% ipython --no-banner

In [1]: import numpy as np

In [2]: np.set_printoptions(precision=2, suppress=True, linewidth=160, sign=" ")

In [3]: def rd(a):
   ...:     return np.round(a, 2) + 0
   ...: 

In [4]: mat = np.load("x.npy")

In [5]: print(mat)
[[ 1  0 -1]
 [ 1  0 -1]
 [-2  1 -1]]

In [6]: # rows 0 and 1 are equal

In [7]: left, sig, Vt = np.linalg.svd(mat)

In [8]: vecs = Vt[:(sig > 1e-8).sum()]

In [9]: rng = np.random.default_rng(6888)

In [10]: vec = mat[2] + 5 * mat[0] + rng.integers(2) * np.eye(3)[1]

In [11]: vec
Out[11]: array([ 3.,  1., -6.])

In [12]: rd(np.linalg.norm(vec - vecs.T @ vecs @ vec))
Out[12]: np.float64(0.0)

In [13]: print(np.allclose(vecs.T @ vecs @ vec, vec))
True

In [14]: out = mat / np.sqrt((mat ** 2).mean(axis=1, keepdims=True))

In [15]: rd(np.linalg.norm(out, axis=1))
Out[15]: array([ 1.73,  1.73,  1.73])

In [16]: np.linalg.matrix_rank(mat, rtol=0.1)
Out[16]: np.int64(2)

In [17]: print(rd(np.linalg.norm(mat, 2) / np.linalg.norm(mat)))
0.82

In [18]: E = np.load("arr.npy")

In [19]: E
Out[19]: 
array([[  4,   0,   5],
       [ 20,   0,  25],
       [-32,   0, -40]])

In [20]: np.argsort(-np.linalg.norm(E, axis=0).round(6), kind="stable")[:3]
Out[20]: array([ 2,  0,  1])

In [21]: np.linalg.matrix_rank(E, rtol=0.1)
Out[21]: np.int64(1)

In [22]: rd(np.linalg.norm(E, 2) / np.linalg.norm(E))
Out[22]: np.float64(1.0)

In [23]: np.linalg.cond(E) > 100
Out[23]: np.True_

In [24]: out = np.array([[1, 2, -1], [-2, -2, 2], [1, -1, 0]])

In [25]: np.linalg.matrix_rank(np.vstack([E, out.T]))
Out[25]: np.int64(3)

In [26]: np.einsum("ij,ij->i", E, E)
Out[26]: array([   41,  1025,  2624])

In [27]: np.vstack([E, out.T]).shape
Out[27]: (6, 3)

In [28]: np.einsum("ij->j", E)
Out[28]: array([ -8,   0, -10])

In [29]: np.einsum("ik,kj->ji", E, out)
Out[29]: 
array([[  9,  45, -72],
       [  3,  15, -24],
       [ -4, -20,  32]])

In [30]: np.einsum("ik,kj->ij", E, out)
Out[30]: 
array([[  9,   3,  -4],
       [ 45,  15, -20],
       [-72, -24,  32]])
